>>> import numpy as np
>>> from numpy import linalg as LA
>>> np.set_printoptions(precision=3, suppress=True, linewidth=140, sign=" ")
>>> rng = np.random.default_rng(6062)
>>> K = np.triu(rng.random((6, 6)) < 0.4, 1).astype(int)
>>> K = K + K.T
>>> K
array([[ 0,  0,  0,  0,  0,  0],
       [ 0,  0,  0,  0,  0,  0],
       [ 0,  0,  0,  0,  0,  0],
       [ 0,  0,  0,  0,  0,  0],
       [ 0,  0,  0,  0,  0,  0],
       [ 0,  0,  0,  0,  0,  0]])
>>> m1 = np.loadtxt("m.csv", delimiter=",")
>>> m1
array([[-1.,  1.,  1.,  0., -4.],
       [ 7.,  4., -3.,  2.,  7.],
       [-7.,  4., -3.,  5.,  5.],
       [ 4.,  0., -1.,  8.,  5.],
       [-5.,  5., -3.,  8., -2.],
       [-6.,  9.,  0., -9.,  3.]])
>>> W1 = np.array([[1, 3, 0, 3, 0],
...     [1, 0, 2, 0, 2],
...     [2, 1, 2, 3, 0],
...     [3, 1, 2, 0, 0],
...     [2, 1, 1, 2, 2]])
>>> c = np.array([2, -3, 0, 3, 2])
>>> hid = np.maximum(m1 @ W1 + c, 0)
>>> LA.matrix_rank(hid)
np.int64(5)
>>> (hid > 0).astype(int)
array([[ 0,  0,  0,  0,  0],
       [ 1,  1,  1,  1,  1],
       [ 1,  0,  1,  0,  1],
       [ 1,  1,  1,  1,  1],
       [ 1,  0,  1,  0,  1],
       [ 0,  0,  1,  0,  1]])
>>> Z = np.array([[-1, -2], [1, 2], [2, -2], [2, 2], [2, 2]])
>>> hid @ Z
array([[  0.,   0.],
       [129.,  74.],
       [ 56., -30.],
       [ 89.,  -4.],
       [ 36., -52.],
       [ 58.,  46.]])
>>> (hid @ Z).round(6).argmax(axis=1)
array([ 0,  0,  0,  0,  0,  0])
>>> W1 @ Z
array([[ 8, 10],
       [ 7, -2],
       [ 9,  0],
       [ 2, -8],
       [ 9,  4]])
>>> x = np.array([-1, -1, 1, 1, -1])
>>> a = np.maximum(m1 @ x, 0)
>>> np.flatnonzero(a > 1e-9)
array([ 0,  4])
>>> np.maximum(m1 @ x, 0) - np.maximum(-m1 @ x, 0)
array([  5., -19.,   0.,  -2.,   7., -15.])
>>> m1.T @ a
array([-40.,  40., -16.,  56., -34.])
>>> x = np.array([2, 1, -2, 2, -2])
>>> y = m1 @ x
>>> y
array([  5.,  14.,  -4.,  16.,  21., -27.])
>>> y = y + 0.05 * rng.normal(size=6)
>>> y
array([  5.084,  13.949,  -3.961,  15.981,  21.063, -27.01 ])
>>> c, *_ = LA.lstsq(m1, y)
>>> c
array([ 1.997,  1.006, -1.991,  2.006, -2.007])
>>> [round(float(LA.norm(LA.solve(m1.T @ m1 + lam * np.eye(5), m1.T @ y))), 2) for lam in (0, 1, 10, 100)]
[4.12, 3.92, 3.2, 1.8]
>>> np.round(LA.norm(y - m1 @ c), 3)
np.float64(0.051)
>>> mat = np.loadtxt("run14.csv", delimiter=",")
>>> mat
array([[-1.,  0., -1.],
       [ 0., -2.,  1.],
       [ 0.,  0.,  1.]])
>>> np.trace(mat)
np.float64(-2.0)
>>> np.allclose(mat, mat.T)
False
>>> LA.determinant(mat)
Traceback (most recent call last):
  File "<python-input-36>", line 1, in <module>
    LA.determinant(mat)
    ^^^^^^^^^^^^^^
AttributeError: module 'numpy.linalg' has no attribute 'determinant'
>>> (mat + mat.T) / 2
array([[-1. ,  0. , -0.5],
       [ 0. , -2. ,  0.5],
       [-0.5,  0.5,  1. ]])
>>> assert mat == mat.T
Traceback (most recent call last):
  File "<python-input-38>", line 1, in <module>
    assert mat == mat.T
           ^^^^^^^^^^^^
ValueError: The truth value of an array with more than one element is ambiguous. Use a.any() or a.all()
>>> (mat - mat.T) / 2
array([[ 0. ,  0. , -0.5],
       [ 0. ,  0. ,  0.5],
       [ 0.5, -0.5,  0. ]])
>>> np.sort(LA.eigvals(mat))
array([-2., -1.,  1.])
>>> np.prod(np.diag(mat)), np.round(LA.det(mat), 3)
(np.float64(2.0), np.float64(2.0))
>>> LA.matrix_rank(mat - mat[0, 0] * np.eye(3))
np.int64(2)
>>> mat @ mat
array([[ 1.,  0.,  0.],
       [ 0.,  4., -1.],
       [ 0.,  0.,  1.]])
>>> LA.matrix_power(mat - np.diag(np.diag(mat)), 3)
array([[ 0.,  0.,  0.],
       [ 0.,  0.,  0.],
       [ 0.,  0.,  0.]])
>>> [int(LA.matrix_rank(LA.matrix_power(mat, p))) for p in range(1, 4)]
[3, 3, 3]
